In [1]: import numpy as np

In [2]: np.set_printoptions(precision=2, suppress=True, linewidth=120, sign=" ")

In [3]: J = np.load("test10.npy")

In [4]: J
Out[4]: 
array([[-17.,  23.,  13.],
       [-13.,  19.,  13.],
       [  3.,  -3.,  -7.]])

In [5]: r0 = np.array([3, 3, -1])

In [6]: A2 = J + np.outer(r0, np.eye(3)[2])

In [7]: A2
Out[7]: 
array([[-17.,  23.,  16.],
       [-13.,  19.,  16.],
       [  3.,  -3.,  -8.]])

In [8]: np.linalg.matrix_rank(A2 - J)
Out[8]: np.int64(1)

In [9]: round(float(np.linalg.det(A2) / np.linalg.det(J)), 2), np.round(1 + np.linalg.solve(J, r0)[2], 2)
Out[9]: (1.14, np.float64(1.14))

In [10]: q = J.astype(float).copy()

In [11]: for j in range(3):
    ...:     q[:, j] -= q[:, :j] @ (q[:, :j].T @ q[:, j])
    ...:     q[:, j] /= np.linalg.norm(q[:, j])
    ...: 

In [12]: np.round(q.T @ q, 2) + 0
Out[12]: 
array([[ 1.,  0.,  0.],
       [ 0.,  1.,  0.],
       [ 0.,  0.,  1.]])

In [13]: np.round(q.T @ J, 2) + 0
Out[13]: 
array([[ 21.61, -29.94, -19.02],
       [  0.  ,   1.62,  -1.49],
       [  0.  ,   0.  ,   4.8 ]])

In [14]: vec = np.array([1, 1, 0])

In [15]: rhs = J @ vec

In [16]: print(rhs)
[ 6.  6.  0.]

In [17]: np.linalg.solve(J, rhs + J[:, 2])
Out[17]: array([ 1.,  1.,  1.])

In [18]: rng = np.random.default_rng(85502)

In [19]: idx = rng.permutation(3)

In [20]: idx
Out[20]: array([ 2,  0,  1])

In [21]: A2 = J[idx][:, idx]

In [22]: np.allclose(A2, J)
Out[22]: False

In [23]: print(np.diag(A2))
[ -7. -17.  19.]

In [24]: print(np.round(np.linalg.det(A2), 2), round(np.linalg.det(J[idx]), 2))
168.0 168.0

In [25]: print(np.sort(np.abs(np.linalg.eigvals(A2))))
[ 4.  6.  7.]

In [26]: A2
Out[26]: 
array([[ -7.,   3.,  -3.],
       [ 13., -17.,  23.],
       [ 13., -13.,  19.]])

In [27]: W2 = np.sign(np.array([[0, -3, 1, 3], [-1, -1, 1, -1], [1, 0, 0, 1], [3, -1, 2, -1]]))

In [28]: A2 = (np.tril(W2, -1) + np.eye(4)) @ (np.triu(W2, 1) + np.eye(4))

In [29]: ev = np.array([0, 2, 1, 3])

In [30]: E = np.rint(A2 * ev @ np.linalg.inv(A2)) + 0

In [31]: E
Out[31]: 
array([[-7., -4.,  5., -2.],
       [10.,  6., -6.,  2.],
       [-6., -2.,  4.,  0.],
       [-6., -1.,  2.,  3.]])

In [32]: round(np.linalg.det(E), 2)
Out[32]: np.float64(-0.0)

In [33]: (E + E.T) / 2
Out[33]: 
array([[-7. ,  3. , -0.5, -4. ],
       [ 3. ,  6. , -4. ,  0.5],
       [-0.5, -4. ,  4. ,  1. ],
       [-4. ,  0.5,  1. ,  3. ]])

In [34]: print(E @ E)
[[ -9.  -4.   5.   0.]
 [ 14.   6.  -6.  -2.]
 [ -2.   4.  -2.   8.]
 [  2.  11. -10.  19.]]

In [35]: np.allclose(E @ E.T, E.T @ E)
Out[35]: False

In [36]: (E - E.T) / 2
Out[36]: 
array([[ 0. , -7. ,  5.5,  2. ],
       [ 7. ,  0. , -2. ,  1.5],
       [-5.5,  2. ,  0. , -1. ],
       [-2. , -1.5,  1. ,  0. ]])
